$ python -q
>>> import numpy as np
>>> np.set_printoptions(suppress=True, linewidth=140)
>>> rnd = lambda a: np.round(a, 3) + 0
>>> arr = np.load("x.npy")
>>> rnd(arr)
array([[ 0.138, -0.175, -0.175, -0.156, -0.083,  0.101,  0.119,  0.046],
       [-0.175,  0.221,  0.221,  0.198,  0.105, -0.128, -0.151, -0.058],
       [-0.175,  0.221,  0.221,  0.198,  0.105, -0.128, -0.151, -0.058],
       [-0.156,  0.198,  0.198,  0.177,  0.094, -0.115, -0.135, -0.052],
       [-0.083,  0.105,  0.105,  0.094,  0.05 , -0.061, -0.072, -0.028],
       [ 0.101, -0.128, -0.128, -0.115, -0.061,  0.074,  0.088,  0.034],
       [ 0.119, -0.151, -0.151, -0.135, -0.072,  0.088,  0.104,  0.04 ],
       [ 0.046, -0.058, -0.058, -0.052, -0.028,  0.034,  0.04 ,  0.015]])
>>> np.linalg.lstsq(arr[:-1].T, arr[-1])[2]
np.int32(1)
>>> np.abs(np.diag(np.linalg.qr(arr)[1])) > 1e-9
array([ True, False, False, False, False, False, False, False])
>>> np.unique(arr.round(6), axis=0).shape
(7, 8)
>>> evals, V = np.linalg.eigh(arr)
>>> x = np.array([3, 3, 0, -3, 0, 0, -3, 1])
>>> rnd(V * np.maximum(evals, 0) @ V.T)
array([[ 0.138, -0.175, -0.175, -0.156, -0.083,  0.101,  0.119,  0.046],
       [-0.175,  0.221,  0.221,  0.198,  0.105, -0.128, -0.151, -0.058],
       [-0.175,  0.221,  0.221,  0.198,  0.105, -0.128, -0.151, -0.058],
       [-0.156,  0.198,  0.198,  0.177,  0.094, -0.115, -0.135, -0.052],
       [-0.083,  0.105,  0.105,  0.094,  0.05 , -0.061, -0.072, -0.028],
       [ 0.101, -0.128, -0.128, -0.115, -0.061,  0.074,  0.088,  0.034],
       [ 0.119, -0.151, -0.151, -0.135, -0.072,  0.088,  0.104,  0.04 ],
       [ 0.046, -0.058, -0.058, -0.052, -0.028,  0.034,  0.04 ,  0.015]])
>>> rnd(x @ arr @ x / (x @ x)), rnd(evals[0]), evals[-1]
(np.float64(0.0), np.float64(0.0), np.float64(1.0))
>>> (np.sign(V[:, -1].round(6)) == np.sign(V[0, -1].round(6))).astype(int)
array([1, 0, 0, 0, 0, 1, 1, 1])
>>> rnd(V * np.abs(evals) @ V.T)
array([[ 0.138, -0.175, -0.175, -0.156, -0.083,  0.101,  0.119,  0.046],
       [-0.175,  0.221,  0.221,  0.198,  0.105, -0.128, -0.151, -0.058],
       [-0.175,  0.221,  0.221,  0.198,  0.105, -0.128, -0.151, -0.058],
       [-0.156,  0.198,  0.198,  0.177,  0.094, -0.115, -0.135, -0.052],
       [-0.083,  0.105,  0.105,  0.094,  0.05 , -0.061, -0.072, -0.028],
       [ 0.101, -0.128, -0.128, -0.115, -0.061,  0.074,  0.088,  0.034],
       [ 0.119, -0.151, -0.151, -0.135, -0.072,  0.088,  0.104,  0.04 ],
       [ 0.046, -0.058, -0.058, -0.052, -0.028,  0.034,  0.04 ,  0.015]])
>>> Y = np.array([[-1, 3], [2, 3], [-3, 0], [0, 4], [0, 4], [3, -4], [-2, -5], [3, 0]])
>>> np.vstack([arr, Y.T]).shape
(10, 8)
>>> np.linalg.matrix_rank(np.vstack([arr, Y.T]))
np.int64(3)
>>> rng = np.random.default_rng(3408)
>>> z = rng.permutation(8)
>>> z
array([4, 3, 0, 6, 7, 5, 1, 2])
>>> Y = arr[z][:, z]
>>> print(rnd(np.linalg.det(Y)), rnd(np.linalg.det(arr[z])))
0.0 0.0
>>> np.trace(Y)
np.float64(1.0)
>>> np.allclose(Y, arr)
False
>>> W0 = np.array([[0, 1, 0, 0, 0, 0, 0],
...     [1, 0, 1, 0, 1, 0, 0],
...     [0, 1, 0, 0, 0, 0, 0],
...     [0, 0, 0, 0, 0, 0, 0],
...     [0, 1, 0, 0, 0, 0, 0],
...     [0, 0, 0, 0, 0, 0, 1],
...     [0, 0, 0, 0, 0, 1, 0]])
>>> rnd(W0 @ np.linalg.pinv(W0) @ W0)
array([[0., 1., 0., 0., 0., 0., 0.],
       [1., 0., 1., 0., 1., 0., 0.],
       [0., 1., 0., 0., 0., 0., 0.],
       [0., 0., 0., 0., 0., 0., 0.],
       [0., 1., 0., 0., 0., 0., 0.],
       [0., 0., 0., 0., 0., 0., 1.],
       [0., 0., 0., 0., 0., 1., 0.]])
>>> print(np.allclose(W0[:-1].T @ np.linalg.lstsq(W0[:-1].T, W0[-1])[0], W0[-1]))
False
>>> np.linalg.lstsq(W0[:-1].T, W0[-1])[2]
np.int32(3)
